$ python -q
>>> import numpy as np
>>> np.set_printoptions(precision=3, suppress=True, linewidth=120)
>>> mat = np.arange(15).reshape(3, 5) + 4
>>> print(mat)
[[ 4  5  6  7  8]
 [ 9 10 11 12 13]
 [14 15 16 17 18]]
>>> print(mat.sum(axis=1))
[30 55 80]
>>> np.linalg.rank(mat)
Traceback (most recent call last):
  File "<python-input-5>", line 1, in <module>
    np.linalg.rank(mat)
    ^^^^^^^^^^^^^^
AttributeError: module 'numpy.linalg' has no attribute 'rank'
>>> r = np.linalg.matrix_rank(mat)
>>> print(r)
2
>>> null = np.linalg.svd(mat)[2][r:].T
>>> print(np.round(null @ null.T, 3) + 0)
[[ 0.4 -0.4 -0.2  0.   0.2]
 [-0.4  0.7 -0.2 -0.1  0. ]
 [-0.2 -0.2  0.8 -0.2 -0.2]
 [ 0.  -0.1 -0.2  0.7 -0.4]
 [ 0.2  0.  -0.2 -0.4  0.4]]
>>> print(np.allclose(mat @ null, 0))
True
>>> print([int(np.linalg.matrix_rank(mat[:i])) for i in range(1, len(mat) + 1)])
[1, 2, 2]
>>> W1 = np.array([[3, 3, 0], [2, 3, 3], [2, 3, 3], [0, 1, 1], [0, 3, 2]])
>>> c = np.array([-1, 3, 0])
>>> act = np.maximum(mat @ W1 + c, 0)
>>> print((act > 0).astype(int))
[[1 1 1]
 [1 1 1]
 [1 1 1]]
>>> print(act)
[[ 33  79  56]
 [ 68 144 101]
 [103 209 146]]
>>> basis = np.array([[2, -3, 2], [2, -1, -2], [-2, 3, -1]])
>>> print(act @ basis)
[[ 112  -10 -148]
 [ 222  -45 -253]
 [ 332  -80 -358]]
>>> print(W1 @ basis)
[[ 12 -12   0]
 [  4   0  -5]
 [  4   0  -5]
 [  0   2  -3]
 [  2   3  -8]]
>>> Uu, sig, Vh = np.linalg.svd(mat)
>>> V = Vh[:(sig > 1e-8).sum()]
>>> rng = np.random.default_rng(25037)
>>> x0 = mat[0] + 4 * mat[2] + rng.integers(2) * np.eye(5)[2]
>>> print(x0)
[60. 65. 71. 75. 80.]
>>> print(round(np.linalg.norm(x0 - V.T @ V @ x0), 3))
0.894
>>> print(np.diag(V.T @ V))
[0.6 0.3 0.2 0.3 0.6]
>>> print(np.allclose(V.T @ V @ x0, x0))
False
>>> blk = np.stack([mat, -1 * mat, mat[::-1]])
>>> print(np.linalg.matrix_rank(blk))
[2 2 2]
>>> print(np.linalg.matrix_rank(blk.reshape(3, -1)))
2
>>> print(np.linalg.norm(blk, axis=(1, 2)))
[45.771 45.771 45.771]
>>> M = np.load("arr.npy")
>>> print(M)
[[ 8  6  0]
 [ 5  3  1]
 [ 3  8  3]
 [ 1  9  1]
 [ 7  1  6]
 [-7 -3 -3]]
>>> f = np.array([-1, -2])
>>> print(np.convolve(M[5], f))
[ 7 17  9  6]
>>> print(np.polyval(f, M[5]))
[5 1 1]
>>> gram = M.T @ M
>>> print(np.linalg.svd(M, compute_uv=False) ** 2)
[350.795  80.992  21.213]
>>> print(np.diag(gram))
[197 200  56]
>>> print(np.linalg.eigvalsh(gram)[::-1])
[350.795  80.992  21.213]
>>> print(gram)
[[197 124  78]
 [124 200  51]
 [ 78  51  56]]
>>> print((M @ M.T).shape)
(6, 6)
>>> print(np.linalg.matrix_rank(gram))
3
>>> proj = M @ np.linalg.solve(M.T @ M, M.T)
>>> print(np.round((np.eye(6) - proj) @ M, 3) + 0)
[[0. 0. 0.]
 [0. 0. 0.]
 [0. 0. 0.]
 [0. 0. 0.]
 [0. 0. 0.]
 [0. 0. 0.]]
>>> print(np.linalg.matrix_rank(np.eye(6) - proj))
3
>>> print(round(np.trace(proj), 3))
3.0
>>> print(np.round(np.linalg.eigvalsh(proj), 3) + 0)
[0. 0. 0. 1. 1. 1.]
>>> print(proj @ M[:, 2])
[ 0.  1.  3.  1.  6. -3.]
>>> Q, R = np.linalg.qr(M)
>>> print(np.allclose(R.T @ R, M.T @ M))
True
>>> print(np.round(Q.T @ Q, 3) + 0)
[[1. 0. 0.]
 [0. 1. 0.]
 [0. 0. 1.]]
>>> print(round(abs(R[0, 0]), 3), round(np.linalg.norm(M[:, 0]), 3))
14.036 14.036
>>> print(R)
[[-14.036  -8.835  -5.557]
 [  0.     11.043   0.172]
 [  0.      0.     -5.009]]
>>> print(np.abs(np.diag(R)))
[14.036 11.043  5.009]
>>> arr = np.loadtxt("x.csv", delimiter=",")
>>> print(arr)
[[-1. -3. -1. -3.  1.]
 [ 0.  2.  2.  1.  0.]
 [ 0.  0.  1. -1. -1.]
 [ 0.  0.  0.  2.  1.]
 [ 0.  0.  0.  0. -1.]]
>>> blk = np.stack([arr, 5 * arr, arr[::-1]])
>>> print(np.linalg.matrix_rank(blk.reshape(3, -1)))
2
>>> print(np.einsum("bij,cij->bc", blk, blk))
[[ 39. 195.   5.]
 [195. 975.  25.]
 [  5.  25.  39.]]
>>> print(blk.shape)
(3, 5, 5)
>>> print((blk @ arr.T).shape)
(3, 5, 5)
>>> f, v = arr[3], arr[1]
>>> print(f @ v)
2.0
>>> print(f @ f)
5.0
>>> pr = (f @ v) / (f @ f) * f
>>> print(round(np.linalg.norm(f + v) ** 2 + np.linalg.norm(f - v) ** 2, 3))
28.0
>>> print(np.outer(f, v))
[[0. 0. 0. 0. 0.]
 [0. 0. 0. 0. 0.]
 [0. 0. 0. 0. 0.]
 [0. 4. 4. 2. 0.]
 [0. 2. 2. 1. 0.]]
>>> print(round(float((v - pr) @ f), 3))
-0.0
>>> print(np.sort(np.linalg.eigvals(arr)))
[-1. -1.  1.  2.  2.]
>>> Q, V = np.linalg.qr(arr[:, :4])[0], np.linalg.qr(arr[:, 4:])[0]
>>> sig = np.linalg.svd(Q.T @ V, compute_uv=False)
>>> print(round(np.linalg.norm(Q @ Q.T - V @ V.T, 2), 3))
1.0
>>> print(np.degrees(np.arccos(sig.clip(0, 1))))
[30.]
>>> J = np.load("out9.npy")
>>> print(J)
[[ 2  0  0]
 [ 0 -2  0]
 [ 0  0  0]]
>>> Uu, sig, Vh = np.linalg.svd(J)
>>> V = Vh[:(sig > 1e-8).sum()]
>>> x0 = J[0] + 2 * J[2] + rng.integers(2) * np.eye(3)[1]
>>> print(x0)
[2. 1. 0.]
>>> print(V.T @ V)
[[1. 0. 0.]
 [0. 1. 0.]
 [0. 0. 0.]]
>>> print((J != 0).astype(int))
[[1 0 0]
 [0 1 0]
 [0 0 0]]
>>> print(np.sort(np.linalg.eigvals(J).real))
[-2.  0.  2.]
>>> print(round(np.linalg.det(J), 3))
0.0
>>> def softmax(z):
...     e = np.exp(z - z.max(axis=-1, keepdims=True))
...     return e / e.sum(axis=-1, keepdims=True)
... 
>>> print(np.round(softmax(M[3] + 2), 3) + 0)
[0.    0.999 0.   ]
>>> scores = M @ M.T / np.sqrt(3)
>>> print(np.round(softmax(scores), 3) + 0)
[[1.    0.    0.    0.    0.    0.   ]
 [1.    0.    0.    0.    0.    0.   ]
 [0.003 0.    0.907 0.09  0.    0.   ]
 [0.    0.    0.053 0.947 0.    0.   ]
 [0.    0.    0.    0.    1.    0.   ]
 [0.    0.    0.    0.    0.    1.   ]]
>>> print(np.round(softmax(scores + np.triu(np.full(scores.shape, -np.inf), 1)), 3) + 0)
[[1.    0.    0.    0.    0.    0.   ]
 [1.    0.    0.    0.    0.    0.   ]
 [0.003 0.    0.997 0.    0.    0.   ]
 [0.    0.    0.053 0.947 0.    0.   ]
 [0.    0.    0.    0.    1.    0.   ]
 [0.    0.    0.    0.    0.    1.   ]]
>>> print(softmax(scores).round(6).argmax(axis=1))
[0 0 2 3 4 5]
>>> print(softmax(scores)[3] @ M)
[1.106 8.947 1.106]
>>> X = np.load("case16.npy")
>>> print(X)
[[-18.822   5.626  -3.556  -1.197]
 [-12.64   -2.61   14.221   5.584]
 [  0.976   6.552 -17.61   -6.782]
 [  6.705  -7.699  16.072   6.121]
 [ -7.42    7.747 -15.777  -6.001]
 [-18.529   1.572   6.814   2.788]
 [-19.353   2.926   3.777   1.628]
 [ 14.676  -7.423  10.666   3.97 ]
 [  7.653   4.677 -16.661  -6.477]
 [ -6.691   7.697 -16.078  -6.123]
 [ 16.762  -6.858   7.969   2.913]
 [-19.014   5.41   -2.882  -0.936]
 [-19.555   3.859   1.47    0.742]
 [-10.32    7.819 -14.258  -5.391]
 [  6.433  -7.677  16.177   6.164]
 [  6.076  -7.647  16.308   6.217]
 [ 10.679   3.51  -15.407  -6.022]
 [-19.513   4.382   0.084   0.209]
 [-14.701  -1.495  12.534   4.954]
 [-12.22   -2.814  14.505   5.689]
 [ 16.063   0.618 -11.057  -4.398]
 [-18.912   5.53   -3.253  -1.08 ]
 [ 18.4    -1.417  -7.139  -2.912]
 [ 15.35    1.094 -11.875  -4.706]
 [ 17.391  -0.412  -9.158  -3.68 ]
 [ 19.227  -5.109   1.974   0.585]
 [ 19.55   -3.763  -1.715  -0.837]]
>>> z = X[:, 2] > np.median(X[:, 2])
>>> f = X[z].mean(axis=0) - X[~z].mean(axis=0)
>>> print(np.argsort(-np.abs(f).round(6), kind="stable"))
[2 3 1 0]
>>> print(z.astype(int))
[0 1 0 1 0 1 1 1 0 0 1 0 1 0 1 1 0 1 1 1 0 0 0 0 0 1 0]
>>> print(round(float((((X - X.mean(axis=0)) @ f > 0) == z).mean()), 3))
0.852
>>> print(((X - X.mean(axis=0)) @ f > 0).astype(int))
[1 1 0 1 0 1 1 1 0 0 1 1 1 0 1 1 0 1 1 1 0 1 0 0 0 0 0]
>>> E = np.loadtxt("layer8.csv", delimiter=",")
>>> print(E)
[[-2. -1.  7. -3.]
 [-6.  3.  6. -2.]
 [-6. -2. 11. -2.]
 [-6. -2.  6.  3.]]
>>> blk = np.stack([E, 2 * E, E[::-1]])
>>> print(blk.shape)
(3, 4, 4)
>>> print((blk @ E.T).shape)
(3, 4, 4)
>>> print(np.linalg.matrix_rank(blk))
[4 4 4]
>>> Uu, sig, Vh = np.linalg.svd(E)
>>> print(np.argmax(sig[:-1] / (sig[1:] + 1e-6)) + 1)
3
>>> print(sig)
[18.662  5.412  4.514  0.219]
>>> other = Uu[:, :3] @ np.diag(sig[:3]) @ Vh[:3]
>>> print(round(np.linalg.norm(E - other) / np.linalg.norm(E), 3))
0.011
>>> print(np.round(np.linalg.norm(E - other, 2), 3), round(float(sig[3]), 3))
0.219 0.219
>>> proj = np.triu(np.array([[0, 3, 0, 0], [2, 2, 1, 2], [1, 1, 0, 2], [2, 3, 1, 2]]), 1) + np.eye(4)
>>> other = proj @ E @ np.linalg.inv(proj)
>>> print(np.trace(other), np.trace(E))
15.0 15.0
>>> print(round(float(np.linalg.norm(E) ** 2 / np.linalg.norm(E, 2) ** 2), 3))
1.143
>>> print(np.round(np.linalg.norm(E[1], 1), 3), round(float(np.linalg.norm(E[1], np.inf)), 3))
17.0 6.0
>>> print(round(np.linalg.norm(E, 2), 3))
18.662
>>> print(np.linalg.norm(E, axis=1).argmax())
2
>>> print(np.linalg.norm(E, axis=0))
[10.583  4.243 15.556  5.099]
>>> print(np.linalg.norm(E, axis=1))
[ 7.937  9.22  12.845  9.22 ]
>>> z = rng.permutation(4)
>>> other = E[:, z] * rng.choice([-1, 1], 4)
>>> print(other)
[[ 1. -3.  7. -2.]
 [-3. -2.  6. -6.]
 [ 2. -2. 11. -6.]
 [ 2.  3.  6. -6.]]
>>> Uu, _, Vh = np.linalg.svd(E.T @ other)
>>> print(np.round(np.linalg.lstsq(E, other)[0], 3) + 0)
[[ 0.  0.  0.  1.]
 [-1.  0.  0.  0.]
 [ 0.  0.  1.  0.]
 [ 0.  1.  0.  0.]]
>>> print(z)
[1 3 2 0]
>>> print(np.round(Uu @ Vh, 3) + 0)
[[ 0.  0.  0.  1.]
 [-1.  0.  0.  0.]
 [ 0.  0.  1.  0.]
 [ 0.  1.  0.  0.]]
>>> K = np.loadtxt("a.csv", delimiter=",")
>>> print(K)
[[ 0.  0.  0.  0.]
 [ 0.  0.  0. -2.]
 [ 0.  1. -1.  0.]
 [ 0. -1.  1.  0.]]
>>> print(softmax(K[3]))
[0.197 0.072 0.534 0.197]
>>> print(softmax(K[3] + 2))
[0.197 0.072 0.534 0.197]
>>> scores = K @ K.T / np.sqrt(4)
>>> print(softmax(scores)[3] @ K)
[ 0.    -0.462  0.462 -0.393]
>>> print(softmax(scores))
[[0.25  0.25  0.25  0.25 ]
 [0.096 0.711 0.096 0.096]
 [0.197 0.197 0.534 0.072]
 [0.197 0.197 0.072 0.534]]
>>> print(np.linalg.cond(K) > 100)
True
>>> print(np.linalg.matrix_rank(K, rtol=0.1))
2
>>> print(np.argsort(-np.linalg.norm(K, axis=0).round(6), kind="stable")[:3])
[3 1 2]
>>> print(np.round(np.linalg.norm(K, 2) / np.linalg.norm(K), 3))
0.707
